% ipython --no-banner

In [1]: import numpy as np

In [2]: import numpy.linalg as la

In [3]: np.set_printoptions(suppress=True, linewidth=200)

In [4]: out = np.array([[2, 3, 1, 0, 2, 2, 2, 2, 3, 0, 1],
   ...:     [1, 3, 2, 0, 2, 3, 0, 2, 1, 3, 2],
   ...:     [3, 2, 0, 2, 2, 3, 3, 2, 3, 1, 2],
   ...:     [0, 3, 1, 2, 3, 2, 0, 1, 0, 2, 2]])

In [5]: mat = out.T @ out

In [6]: mat
Out[6]: 
array([[14, 15,  4,  6, 12, 16, 13, 12, 16,  6, 10],
       [15, 31, 12, 10, 25, 27, 12, 19, 18, 17, 19],
       [ 4, 12,  6,  2,  9, 10,  2,  7,  5,  8,  7],
       [ 6, 10,  2,  8, 10, 10,  6,  6,  6,  6,  8],
       [12, 25,  9, 10, 21, 22, 10, 15, 14, 14, 16],
       [16, 27, 10, 10, 22, 26, 13, 18, 18, 16, 18],
       [13, 12,  2,  6, 10, 13, 13, 10, 15,  3,  8],
       [12, 19,  7,  6, 15, 18, 10, 13, 14, 10, 12],
       [16, 18,  5,  6, 14, 18, 15, 14, 19,  6, 11],
       [ 6, 17,  8,  6, 14, 16,  3, 10,  6, 14, 12],
       [10, 19,  7,  8, 16, 18,  8, 12, 11, 12, 13]])

In [7]: # symmetric

In [8]: U, s, Vt = la.svd(mat)

In [9]: np.argmax(s[:-1] / (s[1:] + 1e-6)) + 1
Out[9]: np.int64(4)

In [10]: s.round(1) + 0
Out[10]: array([146.2,  22.2,   6.5,   3.1,   0. ,   0. ,   0. ,   0. ,   0. ,   0. ,   0. ])

In [11]: out = U[:, :4] @ np.diag(s[:4]) @ Vt[:4]

In [12]: np.round(la.norm(mat - out, 2), 1), np.round(s[4], 1)
Out[12]: (np.float64(0.0), np.float64(0.0))

In [13]: round(float(np.abs(mat - out).max()), 1)
Out[13]: 0.0

In [14]: la.matrix_rank(mat, rtol=0.05)
Out[14]: np.int64(2)

In [15]: out.round(1)
Out[15]: 
array([[14., 15.,  4.,  6., 12., 16., 13., 12., 16.,  6., 10.],
       [15., 31., 12., 10., 25., 27., 12., 19., 18., 17., 19.],
       [ 4., 12.,  6.,  2.,  9., 10.,  2.,  7.,  5.,  8.,  7.],
       [ 6., 10.,  2.,  8., 10., 10.,  6.,  6.,  6.,  6.,  8.],
       [12., 25.,  9., 10., 21., 22., 10., 15., 14., 14., 16.],
       [16., 27., 10., 10., 22., 26., 13., 18., 18., 16., 18.],
       [13., 12.,  2.,  6., 10., 13., 13., 10., 15.,  3.,  8.],
       [12., 19.,  7.,  6., 15., 18., 10., 13., 14., 10., 12.],
       [16., 18.,  5.,  6., 14., 18., 15., 14., 19.,  6., 11.],
       [ 6., 17.,  8.,  6., 14., 16.,  3., 10.,  6., 14., 12.],
       [10., 19.,  7.,  8., 16., 18.,  8., 12., 11., 12., 13.]])
